In [1]: import numpy as np

In [2]: import numpy.linalg as la

In [3]: np.set_printoptions(precision=3, suppress=True, linewidth=120, floatmode="fixed")

In [4]: M = np.loadtxt("arr.csv", delimiter=",")

In [5]: M
Out[5]: 
array([[1.000, 0.700, 0.490],
       [0.700, 1.000, 0.700],
       [0.490, 0.700, 1.000]])

In [6]: out = M / np.sqrt((M ** 2).mean(axis=1, keepdims=True))

In [7]: print(la.matrix_rank(M - M.mean(axis=1, keepdims=True)))
2

In [8]: out[1]
Out[8]: array([0.862, 1.231, 0.862])

In [9]: M - M.mean(axis=1, keepdims=True)
Out[9]: 
array([[ 0.270, -0.030, -0.240],
       [-0.100,  0.200, -0.100],
       [-0.240, -0.030,  0.270]])

In [10]: W0 = np.loadtxt("data.csv", delimiter=",")

In [11]: W0
Out[11]: 
array([[ 0.153, -0.051, -0.356],
       [-0.051,  0.017,  0.119],
       [-0.356,  0.119,  0.831]])

In [12]: r = la.matrix_rank(W0)

In [13]: r
Out[13]: np.int64(1)

In [14]: ns = la.svd(W0)[2][r:].T

In [15]: ns.shape
Out[15]: (3, 2)

In [16]: la.matrix_rank(W0.T @ W0), la.matrix_rank(W0 @ W0.T)
Out[16]: (np.int64(1), np.int64(1))

In [17]: np.allclose(W0 @ ns, 0)
Out[17]: True

In [18]: [int(la.matrix_rank(W0[:, :j + 1])) for j in range(3)]
Out[18]: [1, 1, 1]

In [19]: print(np.round(W0 @ ns, 3) + 0)
[[0.000 0.000]
 [0.000 0.000]
 [0.000 0.000]]

In [20]: ns @ ns.T
Out[20]: 
array([[ 0.847,  0.051,  0.356],
       [ 0.051,  0.983, -0.119],
       [ 0.356, -0.119,  0.169]])

In [21]: U, s, Vh = la.svd(W0)

In [22]: vecs = Vh[:(s > 1e-8).sum()]

In [23]: rng = np.random.default_rng(454643)

In [24]: vec = W0[1] + 4 * W0[2] + rng.integers(2) * np.eye(3)[1]

In [25]: print(vec)
[-1.475  0.492  3.441]

In [26]: la.matrix_rank(np.vstack([W0, vec]))
Out[26]: np.int64(1)

In [27]: np.diag(vecs.T @ vecs)
Out[27]: array([0.153, 0.017, 0.831])

In [28]: print(np.allclose(vecs.T @ vecs @ vec, vec))
True

In [29]: np.allclose(W0[:-1].T @ la.lstsq(W0[:-1].T, W0[-1])[0], W0[-1])
Out[29]: True

In [30]: np.unique(W0.round(6), axis=0).shape
Out[30]: (3, 3)

In [31]: W0 @ la.pinv(W0) @ W0
Out[31]: 
array([[ 0.153, -0.051, -0.356],
       [-0.051,  0.017,  0.119],
       [-0.356,  0.119,  0.831]])

In [32]: np.abs(np.diag(la.qr(W0)[1])) > 1e-9
Out[32]: array([ True, False, False])

In [33]: W0.sum(axis=1)
Out[33]: array([-0.254,  0.085,  0.593])

In [34]: np.round(la.svd(W0, compute_uv=False), 3) + 0
Out[34]: array([1.000, 0.000, 0.000])

In [35]: np.round(la.norm(W0), 3)
Out[35]: np.float64(1.0)

In [36]: W0.sum(axis=0)
Out[36]: array([-0.254,  0.085,  0.593])

In [37]: print(np.count_nonzero(W0))
9

In [38]: r0 = np.array([1, 0, 1, 0])

In [39]: g = np.array([1, 2, 2, 2])

In [40]: mat = np.outer(r0, g)

In [41]: mat
Out[41]: 
array([[1, 2, 2, 2],
       [0, 0, 0, 0],
       [1, 2, 2, 2],
       [0, 0, 0, 0]])

In [42]: r = la.matrix_rank(mat)

In [43]: r
Out[43]: np.int64(1)

In [44]: ns = la.svd(mat)[2][r:].T

In [45]: la.matrix_rank(mat.T @ mat), la.matrix_rank(mat @ mat.T)
Out[45]: (np.int64(1), np.int64(1))

In [46]: [int(la.matrix_rank(np.delete(mat, i, axis=0))) for i in range(4)]
Out[46]: [1, 1, 1, 1]

In [47]: np.round(mat @ ns, 3) + 0
Out[47]: 
array([[0.000, 0.000, 0.000],
       [0.000, 0.000, 0.000],
       [0.000, 0.000, 0.000],
       [0.000, 0.000, 0.000]])

In [48]: ns @ ns.T
Out[48]: 
array([[ 0.923, -0.154, -0.154, -0.154],
       [-0.154,  0.692, -0.308, -0.308],
       [-0.154, -0.308,  0.692, -0.308],
       [-0.154, -0.308, -0.308,  0.692]])

In [49]: [int(la.matrix_rank(mat[:i])) for i in range(1, len(mat) + 1)]
Out[49]: [1, 1, 1, 1]

In [50]: U, s, Vh = la.svd(mat)

In [51]: vecs = Vh[:(s > 1e-8).sum()]

In [52]: vec = mat[2] + 4 * mat[3] + rng.integers(2) * np.eye(4)[2]

In [53]: vec
Out[53]: array([1.000, 2.000, 3.000, 2.000])

In [54]: round(float(la.norm(vec - vecs.T @ vecs @ vec)), 3)
Out[54]: 0.832

In [55]: la.matrix_rank(np.vstack([mat, vec]))
Out[55]: np.int64(2)

In [56]: labels = rng.permutation(4)

In [57]: labels
Out[57]: array([0, 2, 3, 1])

In [58]: out = mat[labels][:, labels]

In [59]: round(la.det(out), 3), round(float(la.det(mat[labels])), 3)
Out[59]: (np.float64(0.0), 0.0)

In [60]: np.trace(out)
Out[60]: np.int64(3)

In [61]: np.diag(out)
Out[61]: array([1, 2, 0, 0])

In [62]: print(np.argsort(-la.norm(mat, axis=0).round(6), kind="stable")[:3])
[1 2 3]

In [63]: round(la.norm(mat, 2) / la.norm(mat), 3)
Out[63]: np.float64(1.0)

In [64]: feats = np.loadtxt("layer14.csv", delimiter=",")

In [65]: print(feats)
[[-1.600  1.500 -0.600]
 [ 1.000 -1.600  0.400]
 [ 1.073 -1.599  0.400]]

In [66]: print(np.abs(la.svd(feats)[2][-1]))
[0.334 0.019 0.942]

In [67]: la.matrix_rank(feats, rtol=0.1)
Out[67]: np.int64(2)

In [68]: [round(float(x), 3) for x in la.svd(feats, compute_uv=False)[:3]]
Out[68]: [3.546, 0.427, 0.017]

In [69]: r0 = np.array([2, -1])

In [70]: np.array([np.convolve(row, r0, "same") for row in feats])
Out[70]: 
array([[-3.200,  4.600, -2.700],
       [ 2.000, -4.200,  2.400],
       [ 2.146, -4.271,  2.399]])

In [71]: np.convolve(feats[0], r0)
Out[71]: array([-3.200,  4.600, -2.700,  0.600])

In [72]: print(np.correlate(feats[0], feats[2], "full"))
[-0.640  3.158 -4.355  2.569 -0.644]

In [73]: np.polyval(r0, feats[0])
Out[73]: array([-4.200,  2.000, -2.200])

In [74]: J = np.load("block5.npy")

In [75]: J
Out[75]: 
array([[-0.800, -0.578, -0.706],
       [ 0.380,  0.235,  0.310],
       [-0.922, -0.744, -0.856],
       [-0.834, -0.617, -0.744],
       [-0.100, -0.060, -0.080],
       [ 0.885,  0.686,  0.808],
       [ 0.197,  0.119,  0.159],
       [-0.922, -0.744, -0.856],
       [-0.834, -0.617, -0.744],
       [ 0.100,  0.060,  0.080],
       [-0.537, -0.345, -0.446]])

In [76]: hat = J @ la.solve(J.T @ J, J.T)

In [77]: np.diag(hat)
Out[77]: array([0.308, 0.382, 0.458, 0.279, 0.045, 0.198, 0.160, 0.458, 0.279, 0.045, 0.389])

In [78]: np.round(la.eigvalsh(hat), 3) + 0
Out[78]: array([0.000, 0.000, 0.000, 0.000, 0.000, 0.000, 0.000, 0.000, 1.000, 1.000, 1.000])

In [79]: np.allclose(hat @ hat, hat)
Out[79]: True

In [80]: hat @ J[:, 0]
Out[80]: array([-0.800,  0.380, -0.922, -0.834, -0.100,  0.885,  0.197, -0.922, -0.834,  0.100, -0.537])

In [81]: U, s, Vh = la.svd(J)

In [82]: np.argmax(s[:-1] / (s[1:] + 1e-6)) + 1
Out[82]: np.int64(1)

In [83]: out = U[:, :1] @ np.diag(s[:1]) @ Vh[:1]

In [84]: round(float(la.norm(J - out) / la.norm(J)), 3)
Out[84]: 0.027

In [85]: round(np.abs(J - out).max(), 3)
Out[85]: np.float64(0.036)

In [86]: print(round(float(la.norm(J - out, 2)), 3), np.round(s[1], 3))
0.094 0.094

In [87]: la.matrix_rank(out)
Out[87]: np.int64(1)

In [88]: D = la.norm(J[:, None] - J[None], axis=-1)

In [89]: D[8].round(6).argsort(kind="stable")[:4]
Out[89]: array([3, 8, 0, 2])

In [90]: (D + 1e9 * np.eye(11)).round(6).argmin(axis=1)
Out[90]: array([3, 6, 7, 8, 9, 1, 9, 2, 3, 6, 0])

In [91]: la.norm(J, axis=1)
Out[91]: array([1.214, 0.544, 1.462, 1.277, 0.141, 1.381, 0.280, 1.462, 1.277, 0.141, 0.779])

In [92]: labels = rng.permutation(3)

In [93]: out = J[:, labels] * rng.choice([-1, 1], 3)

In [94]: out
Out[94]: 
array([[ 0.706, -0.800,  0.578],
       [-0.310,  0.380, -0.235],
       [ 0.856, -0.922,  0.744],
       [ 0.744, -0.834,  0.617],
       [ 0.080, -0.100,  0.060],
       [-0.808,  0.885, -0.686],
       [-0.159,  0.197, -0.119],
       [ 0.856, -0.922,  0.744],
       [ 0.744, -0.834,  0.617],
       [-0.080,  0.100, -0.060],
       [ 0.446, -0.537,  0.345]])

In [95]: U, _, Vh = la.svd(J.T @ out)

In [96]: labels
Out[96]: array([2, 0, 1])

In [97]: print(np.round(la.lstsq(J, out)[0], 3) + 0)
[[ 0.000  1.000  0.000]
 [ 0.000  0.000 -1.000]
 [-1.000  0.000  0.000]]
